% ipython --no-banner

In [1]: import numpy as np

In [2]: np.set_printoptions(suppress=True, linewidth=160)

In [3]: def rnd(a):
   ...:     return np.round(a, 2) + 0
   ...: 

In [4]: X = np.load("x.npy")

In [5]: rnd(X)
Out[5]: 
array([[ 0.1 ,  0.05, -0.09,  0.15, -0.09,  0.11, -0.14,  0.04,  0.  , -0.1 , -0.08],
       [ 0.05,  0.03, -0.04,  0.08, -0.04,  0.06, -0.07,  0.02,  0.  , -0.05, -0.04],
       [-0.09, -0.04,  0.08, -0.13,  0.08, -0.1 ,  0.12, -0.03,  0.  ,  0.09,  0.07],
       [ 0.15,  0.08, -0.13,  0.23, -0.13,  0.17, -0.21,  0.06,  0.  , -0.15, -0.11],
       [-0.09, -0.04,  0.08, -0.13,  0.08, -0.1 ,  0.12, -0.03,  0.  ,  0.09,  0.07],
       [ 0.11,  0.06, -0.1 ,  0.17, -0.1 ,  0.13, -0.16,  0.04,  0.  , -0.11, -0.09],
       [-0.14, -0.07,  0.12, -0.21,  0.12, -0.16,  0.19, -0.05,  0.  ,  0.14,  0.1 ],
       [ 0.04,  0.02, -0.03,  0.06, -0.03,  0.04, -0.05,  0.01,  0.  , -0.04, -0.03],
       [ 0.  ,  0.  ,  0.  ,  0.  ,  0.  ,  0.  ,  0.  ,  0.  ,  0.  ,  0.  ,  0.  ],
       [-0.1 , -0.05,  0.09, -0.15,  0.09, -0.11,  0.14, -0.04,  0.  ,  0.1 ,  0.08],
       [-0.08, -0.04,  0.07, -0.11,  0.07, -0.09,  0.1 , -0.03,  0.  ,  0.08,  0.06]])

In [6]: rnd(np.linalg.det(X))
Out[6]: np.float64(0.0)

In [7]: np.flatnonzero(np.linalg.matrix_power((X != 0) + (X.T != 0) + np.eye(11), 11)[0])
Out[7]: array([ 0,  1,  2,  3,  4,  5,  6,  7,  9, 10])

In [8]: print(rnd(np.sort(np.linalg.eigvals(X).real)))
[0. 0. 0. 0. 0. 0. 0. 0. 0. 0. 1.]

In [9]: print(rnd(X @ X))
[[ 0.1   0.05 -0.09  0.15 -0.09  0.11 -0.14  0.04  0.   -0.1  -0.08]
 [ 0.05  0.03 -0.04  0.08 -0.04  0.06 -0.07  0.02  0.   -0.05 -0.04]
 [-0.09 -0.04  0.08 -0.13  0.08 -0.1   0.12 -0.03  0.    0.09  0.07]
 [ 0.15  0.08 -0.13  0.23 -0.13  0.17 -0.21  0.06  0.   -0.15 -0.11]
 [-0.09 -0.04  0.08 -0.13  0.08 -0.1   0.12 -0.03  0.    0.09  0.07]
 [ 0.11  0.06 -0.1   0.17 -0.1   0.13 -0.16  0.04  0.   -0.11 -0.09]
 [-0.14 -0.07  0.12 -0.21  0.12 -0.16  0.19 -0.05  0.    0.14  0.1 ]
 [ 0.04  0.02 -0.03  0.06 -0.03  0.04 -0.05  0.01  0.   -0.04 -0.03]
 [ 0.    0.    0.    0.    0.    0.    0.    0.    0.    0.    0.  ]
 [-0.1  -0.05  0.09 -0.15  0.09 -0.11  0.14 -0.04  0.    0.1   0.08]
 [-0.08 -0.04  0.07 -0.11  0.07 -0.09  0.1  -0.03  0.    0.08  0.06]]
